>>> import numpy as np
>>> np.set_printoptions(precision=2, suppress=True, linewidth=160, floatmode="fixed")
>>> M = np.array([[0, 2, 1, 0, -1, -1],
...     [3, 2, -3, 3, -3, 1],
...     [3, 3, 0, -3, 1, 3],
...     [-1, -2, -3, 0, 0, 1],
...     [-2, 0, 2, 0, -2, 3],
...     [3, 3, 2, 1, -3, -1]])
>>> print(M)
[[ 0  2  1  0 -1 -1]
 [ 3  2 -3  3 -3  1]
 [ 3  3  0 -3  1  3]
 [-1 -2 -3  0  0  1]
 [-2  0  2  0 -2  3]
 [ 3  3  2  1 -3 -1]]
>>> other = np.array([[0, 1, 0], [0, 1, 2], [2, 2, 0], [1, 2, 2], [2, 2, 0], [2, 2, 0]])
>>> print(np.einsum("ik,kj->ji", M, other))
[[-2 -7  5 -4  6 -3]
 [ 0  1  8 -7  4  4]
 [ 4 10  0 -4  0  8]]
>>> print(np.einsum("ik,kj->ij", M, other))
[[-2  0  4]
 [-7  1 10]
 [ 5  8  0]
 [-4 -7 -4]
 [ 6  4  0]
 [-3  4  8]]
>>> print(np.einsum("ij->j", M))
[ 6  8 -1  1 -8  6]
>>> print(other.T @ M.T)
[[-2 -7  5 -4  6 -3]
 [ 0  1  8 -7  4  4]
 [ 4 10  0 -4  0  8]]
>>> print(np.linalg.matrix_rank(M @ other))
3
>>> other @ M
Traceback (most recent call last):
  File "<python-input-10>", line 1, in <module>
    other @ M
    ~~~~~~^~~
ValueError: matmul: Input operand 1 has a mismatch in its core dimension 0, with gufunc signature (n?,k),(k,m?)->(n?,m?) (size 6 is different from 3)
>>> th = np.radians(135)
>>> Rm = np.eye(6)
>>> Rm[4, 4] = Rm[2, 2] = np.cos(th)
>>> Rm[4, 2], Rm[2, 4] = -np.sin(th), np.sin(th)
>>> print(Rm)
[[ 1.00  0.00  0.00  0.00  0.00  0.00]
 [ 0.00  1.00  0.00  0.00  0.00  0.00]
 [ 0.00  0.00 -0.71  0.00  0.71  0.00]
 [ 0.00  0.00  0.00  1.00  0.00  0.00]
 [ 0.00  0.00 -0.71  0.00 -0.71  0.00]
 [ 0.00  0.00  0.00  0.00  0.00  1.00]]
>>> other = M @ Rm.T
>>> print(np.round(np.linalg.det(Rm), 2), np.round(np.trace(Rm), 2))
1.0 2.59
>>> print(np.allclose(np.linalg.norm(M, axis=1), np.linalg.norm(other, axis=1)))
True
>>> print(np.allclose(M @ M.T, other @ other.T))
True
>>> G = M.T @ M
>>> print(np.linalg.matrix_rank(G))
6
>>> print(np.linalg.eigvalsh(G)[::-1])
[66.48 35.74 29.19 20.13  1.62  0.83]
>>> print(np.allclose(G, G.T))
True
>>> print(np.diag(G))
[32 30 27 19 24 22]
>>> r0 = np.array([0, 0, -2])
>>> print(np.polyval(r0, M[3]))
[-2 -2 -2 -2 -2 -2]
>>> print(np.cross(M[3, :3], M[0, :3]))
[ 4  1 -2]
>>> print(np.convolve(M[3], r0))
[ 0  0  2  4  6  0  0 -2]
>>> J = np.load("out18.npy")
>>> print(J)
[[ 0  0  0]
 [ 0  0  0]
 [ 1 -4 -1]
 [ 0  0  0]
 [ 0  0  0]
 [ 1  0 -4]
 [ 0  0  0]
 [ 4 -4 -3]
 [ 1 -4 -1]
 [ 1 -4 -1]
 [ 0  0  0]
 [ 0  0  0]
 [ 0  0  0]
 [ 1 -4 -1]
 [ 5 -8 -4]
 [ 1  0 -4]
 [ 2 -4 -5]
 [ 1 -4 -1]
 [ 1  0 -4]
 [ 0  0  0]
 [ 0  0  0]
 [ 0  0  0]
 [ 0  0  0]
 [ 0  0  0]]
>>> dist = np.linalg.norm(J[:, None] - J[None], axis=-1)
>>> print(dist.mean(axis=1).argmax())
14
>>> print(np.linalg.norm(J - J.mean(axis=0), axis=1))
[2.08 2.08 2.52 2.08 2.08 3.18 2.08 4.44 2.52 2.52 2.08 2.08 2.08 2.52 8.23 3.18 4.70 2.52 3.18 2.08 2.08 2.08 2.08 2.08]
>>> print(dist[0])
[ 0.00  0.00  4.24  0.00  0.00  4.12  0.00  6.40  4.24  4.24  0.00  0.00  0.00  4.24 10.25  4.12  6.71  4.24  4.12  0.00  0.00  0.00  0.00  0.00]
>>> print(np.linalg.norm(J, axis=1))
[ 0.00  0.00  4.24  0.00  0.00  4.12  0.00  6.40  4.24  4.24  0.00  0.00  0.00  4.24 10.25  4.12  6.71  4.24  4.12  0.00  0.00  0.00  0.00  0.00]
>>> print(np.unravel_index(dist.round(6).argmax(), dist.shape))
(np.int64(0), np.int64(14))
>>> A = np.load("arr.npy")
>>> print(A)
[[-11.19   9.36  -7.39]
 [  1.06  -9.03   3.86]
 [ -7.01  -4.73  18.48]
 [-12.00 -30.34 -12.80]
 [ -7.40   0.85  -3.67]
 [-12.93 -27.59  -1.37]
 [-13.01   9.16   6.53]
 [ 30.79  -1.24  -1.33]
 [-10.69   0.10  -6.37]
 [  9.67  -9.17 -20.58]
 [ 29.40  10.97 -25.19]
 [ 16.61  10.63 -16.92]
 [ 12.13  -1.65  13.27]
 [  2.35 -20.63  11.25]
 [ 40.06   4.30   0.33]
 [  7.82  24.44  24.99]
 [ 19.57   7.93  28.74]
 [  0.24   9.10 -11.29]
 [ -3.42   0.86 -34.84]
 [ -6.12  -1.51  20.90]
 [ 21.07  10.33  14.48]
 [  2.05   7.81  29.34]
 [-18.17   3.50 -15.63]
 [-36.59  20.79  15.93]
 [ 30.01  18.91  20.00]]
>>> print(np.abs(A).max())
40.06
>>> print(A.shape)
(25, 3)
>>> A[25]
Traceback (most recent call last):
  File "<python-input-41>", line 1, in <module>
    A[25]
    ~^^^^
IndexError: index 25 is out of bounds for axis 0 with size 25
>>> print(A.sum(axis=0))
[84.30 43.15 50.72]
>>> print(np.unravel_index(np.abs(A).argmax(), A.shape))
(np.int64(14), np.int64(0))
>>> cen = (A - A.mean(axis=0)) / A.std(axis=0)
>>> print(cen.std(axis=0))
[1.00 1.00 1.00]
>>> print(np.argwhere(np.abs(cen) > 2))
[[ 3  1]
 [ 5  1]
 [14  0]
 [18  2]
 [23  0]]
>>> coef = np.linalg.lstsq(np.delete(cen, 2, axis=1), cen[:, 2])[0]
>>> print(np.abs(coef).argmax())
1
>>> print(coef)
[-0.01  0.25]
>>> print(np.round(1 - np.var(cen[:, 2] - np.delete(cen, 2, axis=1) @ coef), 2))
0.06
>>> G = np.cov(A, rowvar=False)
>>> print(np.argwhere(np.triu(np.abs(np.corrcoef(A.T)) > 0.8, 1)))
[]
>>> print(np.median(A, axis=0))
[1.06 3.50 0.33]
>>> print(np.linalg.eigvalsh(G)[::-1])
[366.76 307.09 150.00]
>>> print(np.corrcoef(A.T))
[[1.00 0.20 0.04]
 [0.20 1.00 0.24]
 [0.04 0.24 1.00]]
>>> r0 = np.array([1, 0])
>>> print(np.convolve(A[5], r0))
[-12.93 -27.59  -1.37   0.00]
>>> print(np.cross(A[5, :3], A[9, :3]))
[ 555.24 -279.35  385.36]
>>> print(np.array([np.convolve(row, r0, "same") for row in A]))
[[-11.19   9.36  -7.39]
 [  1.06  -9.03   3.86]
 [ -7.01  -4.73  18.48]
 [-12.00 -30.34 -12.80]
 [ -7.40   0.85  -3.67]
 [-12.93 -27.59  -1.37]
 [-13.01   9.16   6.53]
 [ 30.79  -1.24  -1.33]
 [-10.69   0.10  -6.37]
 [  9.67  -9.17 -20.58]
 [ 29.40  10.97 -25.19]
 [ 16.61  10.63 -16.92]
 [ 12.13  -1.65  13.27]
 [  2.35 -20.63  11.25]
 [ 40.06   4.30   0.33]
 [  7.82  24.44  24.99]
 [ 19.57   7.93  28.74]
 [  0.24   9.10 -11.29]
 [ -3.42   0.86 -34.84]
 [ -6.12  -1.51  20.90]
 [ 21.07  10.33  14.48]
 [  2.05   7.81  29.34]
 [-18.17   3.50 -15.63]
 [-36.59  20.79  15.93]
 [ 30.01  18.91  20.00]]
>>> print(np.polyval(r0, A[5]))
[-12.93 -27.59  -1.37]
